$ ipython --no-banner

In [1]: import numpy as np

In [2]: np.set_printoptions(precision=2, suppress=True, linewidth=100, sign=" ")

In [3]: rd = lambda a: np.round(a, 2) + 0

In [4]: data = np.loadtxt("case10.csv", delimiter=",")

In [5]: print(data)
[[-0.18  0.24  0.43]
 [-0.67  0.79  0.97]
 [-0.49  0.62  0.88]
 [-0.35  0.45  0.73]
 [ 0.35 -0.45 -0.73]
 [-0.35  0.45  0.73]
 [-0.35  0.45  0.73]
 [ 0.    0.    0.  ]
 [ 0.09 -0.12 -0.23]
 [ 0.96 -0.99 -1.  ]
 [ 0.49 -0.62 -0.88]
 [-0.79  0.89  0.99]
 [ 0.87 -0.95 -1.  ]
 [ 0.62 -0.74 -0.95]
 [ 0.85 -0.93 -1.  ]
 [-0.67  0.79  0.97]
 [-0.62  0.74  0.95]
 [ 0.56 -0.69 -0.92]
 [-0.91  0.97  1.  ]
 [-0.49  0.62  0.88]]

In [6]: vec = np.array([-3, 3, 0])

In [7]: y = data @ vec

In [8]: beta, lr = np.zeros(3), 1 / np.linalg.norm(data, 2) ** 2

In [9]: for i in range(30):
   ...:     beta -= lr * data.T @ (data @ beta - y)
   ...:     if i % 5 == 0: print(i, round(np.linalg.norm(data @ beta - y), 2))
   ...: 
0 1.5
5 1.43
10 1.37
15 1.31
20 1.25
25 1.19

In [10]: print(rd(beta))
[-1.92  1.94  1.62]

In [11]: print(np.argsort(-np.linalg.norm(data, axis=0).round(6), kind="stable")[:3])
[ 2  1  0]

In [12]: print(rd(np.abs(np.linalg.svd(data)[2][-1])))
[ 0.61  0.77  0.19]

In [13]: print(rd(np.linalg.norm(data, 2) / np.linalg.norm(data)))
1.0

In [14]: print(np.linalg.matrix_rank(data, rtol=0.1))
1

In [15]: A2 = np.c_[data[:, :1] @ np.array([[2]]), np.array([0, -2, 0, 0, -2, 2, -1, -1, -1, 0, 1, -1, 1, -1, -1, 0, -1, 1, 1, 1])]

In [16]: print(A2)
[[-0.36  0.  ]
 [-1.34 -2.  ]
 [-0.98  0.  ]
 [-0.7   0.  ]
 [ 0.7  -2.  ]
 [-0.7   2.  ]
 [-0.7  -1.  ]
 [ 0.   -1.  ]
 [ 0.18 -1.  ]
 [ 1.92  0.  ]
 [ 0.98  1.  ]
 [-1.58 -1.  ]
 [ 1.74  1.  ]
 [ 1.24 -1.  ]
 [ 1.7  -1.  ]
 [-1.34  0.  ]
 [-1.24 -1.  ]
 [ 1.12  1.  ]
 [-1.82  1.  ]
 [-0.98  1.  ]]

In [17]: print(rd(np.linalg.lstsq(data, A2[:, 0])[0]))
[ 2.  0.  0.]

In [18]: print(rd(np.linalg.norm(A2 - data @ np.linalg.lstsq(data, A2)[0], axis=0)))
[ 0.    4.37]
